In [1]: import numpy as np

In [2]: np.set_printoptions(precision=2, suppress=True, linewidth=160)

In [3]: def rnd(a):
   ...:     return np.round(a, 2) + 0
   ...: 

In [4]: M = np.loadtxt("data.csv", delimiter=",")

In [5]: M
Out[5]: 
array([[ 1.8 ,  0.91,  0.7 ,  1.  , -0.2 ],
       [-0.2 ,  3.3 , -1.1 ,  0.2 , -1.1 ],
       [-0.9 , -1.64, -0.8 ,  0.2 ,  0.7 ],
       [-0.1 , -0.12,  0.7 , -0.9 ,  0.  ],
       [-0.4 , -5.52, -0.7 ,  1.3 ,  1.9 ],
       [ 0.2 , -2.84,  0.7 ,  0.5 ,  0.9 ],
       [-0.8 , -0.21,  0.  ,  2.2 ,  0.  ],
       [ 1.5 , -2.58,  0.4 , -0.7 ,  0.9 ],
       [ 0.3 ,  3.87,  0.2 ,  0.4 , -1.  ],
       [-0.6 , -3.68,  1.2 , -1.8 ,  1.3 ],
       [-0.3 ,  1.97, -1.  ,  0.6 , -0.8 ],
       [ 1.7 , -1.47,  0.3 ,  0.8 ,  0.5 ],
       [ 1.  ,  4.26, -0.5 , -0.4 , -1.4 ],
       [ 0.4 , -4.96,  1.  , -1.2 ,  1.7 ],
       [ 0.7 ,  5.56, -0.3 , -0.4 , -1.9 ],
       [-0.1 , -0.61, -1.3 ,  1.4 ,  0.2 ],
       [ 0.4 , -4.69, -0.3 ,  0.6 ,  1.5 ],
       [ 2.  , -0.52,  0.  , -0.1 ,  0.1 ],
       [-0.3 , -3.07,  1.2 , -0.4 ,  1.  ],
       [ 0.3 , -0.66, -0.6 , -0.6 ,  0.1 ],
       [-0.2 , -0.71, -1.  , -1.  ,  0.2 ],
       [-0.9 , -2.76, -1.1 ,  1.2 ,  0.8 ],
       [-0.2 , -2.61, -1.7 ,  0.9 ,  0.9 ],
       [-1.7 , -1.45, -0.2 ,  0.4 ,  0.6 ],
       [ 2.3 ,  0.43, -0.9 ,  1.6 , -0.1 ],
       [-1.9 , -0.05, -2.  ,  1.  ,  0.1 ],
       [-0.3 ,  3.66,  0.2 ,  2.  , -1.1 ],
       [ 1.9 , -3.81,  0.6 , -1.1 ,  1.4 ]])

In [6]: B = np.c_[M[:, :2] @ np.array([[0, -1], [0, 3]]), np.array([-1, 2, 2, 1, 2, -2, 0, 0, 0, -2, -2, -1, -1, -1, 1, -1, 1, 2, 0, -2, 0, 0, -1, -2, 1, 0, 0, 1])]

In [7]: rnd(B)
Out[7]: 
array([[  0.  ,   0.93,  -1.  ],
       [  0.  ,  10.1 ,   2.  ],
       [  0.  ,  -4.02,   2.  ],
       [  0.  ,  -0.26,   1.  ],
       [  0.  , -16.16,   2.  ],
       [  0.  ,  -8.72,  -2.  ],
       [  0.  ,   0.17,   0.  ],
       [  0.  ,  -9.24,   0.  ],
       [  0.  ,  11.31,   0.  ],
       [  0.  , -10.44,  -2.  ],
       [  0.  ,   6.21,  -2.  ],
       [  0.  ,  -6.11,  -1.  ],
       [  0.  ,  11.78,  -1.  ],
       [  0.  , -15.28,  -1.  ],
       [  0.  ,  15.98,   1.  ],
       [  0.  ,  -1.73,  -1.  ],
       [  0.  , -14.47,   1.  ],
       [  0.  ,  -3.56,   2.  ],
       [  0.  ,  -8.91,   0.  ],
       [  0.  ,  -2.28,  -2.  ],
       [  0.  ,  -1.93,   0.  ],
       [  0.  ,  -7.38,   0.  ],
       [  0.  ,  -7.63,  -1.  ],
       [  0.  ,  -2.65,  -2.  ],
       [  0.  ,  -1.01,   1.  ],
       [  0.  ,   1.75,   0.  ],
       [  0.  ,  11.28,   0.  ],
       [  0.  , -13.33,   1.  ]])

In [8]: rnd(np.linalg.norm(np.linalg.qr(M)[0].T @ B, axis=0) ** 2 / ((B ** 2).sum(axis=0) + 1e-12))
Out[8]: array([0.  , 1.  , 0.06])
